>>> import numpy as np
>>> np.set_printoptions(precision=1, suppress=True, linewidth=100, sign=" ")
>>> data = np.loadtxt("mat.csv", delimiter=",")
>>> data
array([[-3., -3., -3.],
       [-3., -6., -6.],
       [-3., -6., -9.]])
>>> vals, vecs = np.linalg.eig(data)
>>> np.sort(np.linalg.eigvals(data.T))
array([-15.1,  -1.9,  -0.9])
>>> np.round(data @ vecs[:, 0] - vals[0] * vecs[:, 0], 1) + 0
array([ 0.,  0.,  0.])
>>> np.round(np.prod(vals), 1)
np.float64(-27.0)
>>> vals
array([-15.1,  -1.9,  -0.9])
>>> np.sort(np.linalg.eigvals(np.linalg.inv(data)))
array([-1.1, -0.5, -0.1])
>>> Y = data[0, 0] * data[1:] - np.outer(data[1:, 0], data[0])
>>> Y
array([[  0.,   9.,   9.],
       [  0.,   9.,  18.]])
>>> data[:, 0] / data[0, 0]
array([ 1.,  1.,  1.])
>>> hat = np.triu(np.array([[-3, 0, -3], [2, 2, 3], [1, 2, -3]]), 1) + np.eye(3)
>>> Y = hat @ data @ np.linalg.inv(hat)
>>> Y
array([[  6.,  15.,  -3.],
       [-12., -24.,   3.],
       [ -3.,  -6.,   0.]])
>>> np.trace(Y), np.trace(data)
(np.float64(-18.0), np.float64(-18.0))
>>> np.poly(Y)
array([  1.,  18.,  45.,  27.])
>>> Y = np.array([[-2, 1, 2], [-1, 2, -1], [1, -1, 2]])
>>> F = np.tril(Y)
>>> F
array([[-2,  0,  0],
       [-1,  2,  0],
       [ 1, -1,  2]])
>>> Y = np.array([[6, 7], [2, 1]])
>>> Z = np.kron(Y, F)
>>> np.linalg.matrix_rank(Z)
np.int64(6)
>>> Z.shape
(6, 6)
